$ python -q
>>> import numpy as np
>>> np.set_printoptions(precision=2, suppress=True, linewidth=140)
>>> M = np.diag(np.array([5, 0, 0]))
>>> M
array([[5, 0, 0],
       [0, 0, 0],
       [0, 0, 0]])
>>> ev, evecs = np.linalg.eigh(M)
>>> evecs @ np.diag(ev) @ evecs.T
array([[5., 0., 0.],
       [0., 0., 0.],
       [0., 0., 0.]])
>>> np.abs(evecs[:, -1])
array([1., 0., 0.])
>>> np.unique(ev.round(6) + 0, return_counts=True)[1]
array([2, 1])
>>> evecs.T @ M @ evecs
array([[0., 0., 0.],
       [0., 0., 0.],
       [0., 0., 5.]])
>>> M @ np.linalg.pinv(M) @ M
array([[5., 0., 0.],
       [0., 0., 0.],
       [0., 0., 0.]])
>>> round(np.trace(np.linalg.pinv(M) @ M), 2)
np.float64(1.0)
>>> np.allclose(M[:-1].T @ np.linalg.lstsq(M[:-1].T, M[-1])[0], M[-1])
True
>>> np.linalg.lstsq(M[:-1].T, M[-1])[2]
np.int32(1)
>>> np.linalg.cond(M) > 100
np.True_
>>> np.round(np.linalg.norm(M, 2) / np.linalg.norm(M), 2)
np.float64(1.0)
>>> np.argsort(-np.linalg.norm(M, axis=0).round(6), kind="stable")[:3]
array([0, 1, 2])
>>> r = np.linalg.matrix_rank(M)
>>> r
np.int64(1)
>>> null = np.linalg.svd(M)[2][r:].T
>>> [int(np.linalg.matrix_rank(M[:i])) for i in range(1, len(M) + 1)]
[1, 1, 1]
>>> null @ null.T
array([[0., 0., 0.],
       [0., 1., 0.],
       [0., 0., 1.]])
>>> [int(np.linalg.matrix_rank(np.delete(M, i, axis=0))) for i in range(3)]
[0, 1, 1]
>>> M @ null
array([[0., 0.],
       [0., 0.],
       [0., 0.]])
>>> null.shape
(3, 2)
